$ python3 -q
>>> import numpy as np
>>> import numpy.linalg as la
>>> np.set_printoptions(suppress=True, linewidth=140)
>>> E = np.load("run19.npy")
>>> E
array([[0., 0., 1., 3., 0., 3., 2., 0., 3., 0.],
       [0., 0., 3., 3., 1., 3., 0., 2., 3., 1.],
       [1., 3., 0., 0., 0., 0., 0., 0., 0., 0.],
       [3., 3., 0., 0., 0., 0., 0., 0., 0., 0.],
       [0., 1., 0., 0., 0., 0., 0., 0., 0., 0.],
       [3., 3., 0., 0., 0., 0., 0., 0., 0., 0.],
       [2., 0., 0., 0., 0., 0., 0., 0., 0., 0.],
       [0., 2., 0., 0., 0., 0., 0., 0., 0., 0.],
       [3., 3., 0., 0., 0., 0., 0., 0., 0., 0.],
       [0., 1., 0., 0., 0., 0., 0., 0., 0., 0.]])
>>> # symmetric
>>> np.round(la.det(E), 1)
np.float64(0.0)
>>> E @ E
array([[32., 30.,  0.,  0.,  0.,  0.,  0.,  0.,  0.,  0.],
       [30., 42.,  0.,  0.,  0.,  0.,  0.,  0.,  0.,  0.],
       [ 0.,  0., 10., 12.,  3., 12.,  2.,  6., 12.,  3.],
       [ 0.,  0., 12., 18.,  3., 18.,  6.,  6., 18.,  3.],
       [ 0.,  0.,  3.,  3.,  1.,  3.,  0.,  2.,  3.,  1.],
       [ 0.,  0., 12., 18.,  3., 18.,  6.,  6., 18.,  3.],
       [ 0.,  0.,  2.,  6.,  0.,  6.,  4.,  0.,  6.,  0.],
       [ 0.,  0.,  6.,  6.,  2.,  6.,  0.,  4.,  6.,  2.],
       [ 0.,  0., 12., 18.,  3., 18.,  6.,  6., 18.,  3.],
       [ 0.,  0.,  3.,  3.,  1.,  3.,  0.,  2.,  3.,  1.]])
>>> np.round(np.sort(np.abs(la.eigvals(E))), 1) + 0
array([0. , 0. , 0. , 0. , 0. , 0. , 2.6, 2.6, 8.2, 8.2])
>>> np.round(np.abs(la.eigvals(E)).max(), 1)
np.float64(8.2)
>>> E.inv()
Traceback (most recent call last):
  File "<python-input-10>", line 1, in <module>
    E.inv()
    ^^^^^
AttributeError: 'numpy.ndarray' object has no attribute 'inv'
>>> np.allclose(E @ E.T, E.T @ E)
True
